$ python -q
>>> import numpy as np
>>> np.set_printoptions(precision=1, suppress=True, linewidth=200, legacy="1.25")
>>> arr = np.array([[1, -3, 9, -27],
...     [1, -2, 4, -8],
...     [1, -1, 1, -1],
...     [1, 0, 0, 0],
...     [1, 1, 1, 1],
...     [1, 2, 4, 8],
...     [1, 3, 9, 27],
...     [1, 4, 16, 64],
...     [1, 5, 25, 125]])
>>> # column 3 dominates
>>> Q, R = np.linalg.qr(arr)
>>> np.round(Q @ R, 1) + 0
array([[  1.,  -3.,   9., -27.],
       [  1.,  -2.,   4.,  -8.],
       [  1.,  -1.,   1.,  -1.],
       [  1.,   0.,   0.,   0.],
       [  1.,   1.,   1.,   1.],
       [  1.,   2.,   4.,   8.],
       [  1.,   3.,   9.,  27.],
       [  1.,   4.,  16.,  64.],
       [  1.,   5.,  25., 125.]])
>>> R
array([[ -3. ,  -3. , -23. , -63. ],
       [  0. ,   7.7,  15.5, 114.6],
       [  0. ,   0. ,  17.5,  52.6],
       [  0. ,   0. ,   0. , -37.8]])
>>> np.round(Q.T @ Q, 1) + 0
array([[1., 0., 0., 0.],
       [0., 1., 0., 0.],
       [0., 0., 1., 0.],
       [0., 0., 0., 1.]])
>>> np.allclose(R.T @ R, arr.T @ arr)
True
>>> Q.round(1) + 0
array([[-0.3, -0.5,  0.5,  0.4],
       [-0.3, -0.4,  0.1, -0.2],
       [-0.3, -0.3, -0.2, -0.4],
       [-0.3, -0.1, -0.3, -0.3],
       [-0.3,  0. , -0.4,  0. ],
       [-0.3,  0.1, -0.3,  0.3],
       [-0.3,  0.3, -0.2,  0.4],
       [-0.3,  0.4,  0.1,  0.2],
       [-0.3,  0.5,  0.5, -0.4]])
>>> Q.shape, R.shape
((9, 4), (4, 4))
>>> J = np.loadtxt("a.csv", delimiter=",")
>>> J
array([[-21.8,  30.9, -49. ,  40.7,  40.2,  30. , -39.9],
       [-19.7,  31. , -50.2,  40.1,  38.4,  31.2, -40.9],
       [-19.7,  28.1, -50.1,  41. ,  40.5,  30.2, -40.6],
       [-20.2,  32.1, -49.4,  37.9,  39.1,  29.6, -40.9],
       [-20.3,  30.9, -51. ,  39.3,  38.6,  29.2, -39.7],
       [-19.4,  26.7, -49.2,  41.9,  39.8,  30.4, -40.5],
       [-20.7,  28.6, -49. ,  40.4,  40.2,  28.8, -41.1],
       [-20.1,  30.8, -50.2,  40.1,  40.3,  30. , -39.9],
       [-20.1,  30.4, -51.2,  39.9,  38.8,  30.5, -40.9],
       [-19.5,  29.8, -48.2,  40.4,  39.6,  30.9, -41.8],
       [-19.8,  30.4, -50.6,  39.4,  40.7,  28.8, -40.6],
       [-20.3,  31.3, -50.1,  39.4,  39.3,  29.5, -39.3],
       [-20.9,  28.9, -52. ,  40.7,  39.8,  29.3, -40.5],
       [-20. ,  29.3, -51.2,  39.9,  39.5,  29.7, -40.2],
       [-19.2,  28.5, -50.5,  42.8,  41.3,  31.5, -39.2],
       [-20.9,  29.6, -50. ,  38.8,  39.2,  29.9, -40.2],
       [-19.5,  29.3, -49.5,  39.7,  40.8,  30.9, -40.7],
       [-19.8,  30.3, -49.9,  40.9,  40.6,  31.3, -40.8],
       [-19.8,  30.3, -50.6,  38.7,  42. ,  30.3, -40.2],
       [-20.3,  29.5, -50.1,  39.4,  38.7,  29.3, -43.3],
       [-21.3,  30. , -49.5,  40.1,  39.8,  29.8, -38.7],
       [-20.1,  30.7, -51.5,  38.7,  39.5,  30.4, -39.5],
       [-22.4,  30. , -51.1,  41.3,  40. ,  31.3, -38.9],
       [-20.3,  28.1, -48.3,  40.4,  38.5,  30.5, -40.6],
       [-21. ,  28.5, -50.2,  38.6,  40.9,  30.4, -39.1],
       [-21.1,  30. , -50.3,  40.8,  41.7,  32.2, -39.8],
       [-20.6,  29.7, -48.6,  39.8,  40.1,  32.7, -40.5],
       [-20.8,  28.1, -50.3,  39.6,  38.8,  31.4, -39.7],
       [-20.1,  29. , -50.3,  40.3,  39.7,  30.9, -39.8],
       [-20.5,  29.6, -51. ,  40.4,  39. ,  31.4, -40.6],
       [-20.1,  30.8, -49.7,  40.8,  40.3,  29.8, -41.1],
       [-21.1,  30.6, -49.9,  39. ,  40.6,  29.8, -39.3],
       [-19. ,  31.8, -50.3,  39.7,  41. ,  32.7, -38.9],
       [-19.7,  31.3, -49.7,  39.9,  38.6,  28.4, -38.9],
       [-19.6,  29.1, -49.3,  40.3,  40.1,  29.9, -39.3],
       [-18.6,  28.2, -49. ,  39.8,  39.4,  29.6, -40.8],
       [-18.3,  29.8, -51.2,  38.6,  39.8,  29.9, -41.2]])
>>> x0 = np.array([2, -2, 1, 1, 1, -2, -1])
>>> y = J @ x0
>>> np.round(np.linalg.pinv(J) @ J, 1) + 0
array([[1., 0., 0., 0., 0., 0., 0.],
       [0., 1., 0., 0., 0., 0., 0.],
       [0., 0., 1., 0., 0., 0., 0.],
       [0., 0., 0., 1., 0., 0., 0.],
       [0., 0., 0., 0., 1., 0., 0.],
       [0., 0., 0., 0., 0., 1., 0.],
       [0., 0., 0., 0., 0., 0., 1.]])
>>> np.linalg.solve(J.T @ J, J.T @ y)
array([ 2., -2.,  1.,  1.,  1., -2., -1.])
>>> rng = np.random.default_rng(941)
>>> y = y + 0.3 * rng.normal(size=37)
>>> y
array([-93.1, -94.3, -83.7, -95.4, -94.4, -80. , -83.7, -91.4, -93.5, -87.4, -88.3, -94.7, -88.8, -89.4, -85.9, -92.7, -87.7, -89.8, -90.5, -87.3, -93.1, -96.4, -98.2, -86.6, -91.4, -94.4, -94.1,
       -92.8, -90.4, -94. , -89.3, -93.9, -97.6, -91. , -86.7, -81.5, -87.7])
>>> beta, *_ = np.linalg.lstsq(J, y)
>>> beta
array([ 2. , -2. ,  1. ,  1. ,  1. , -2. , -0.9])
>>> np.round(J.T @ (y - J @ beta), 1) + 0
array([0., 0., 0., 0., 0., 0., 0.])
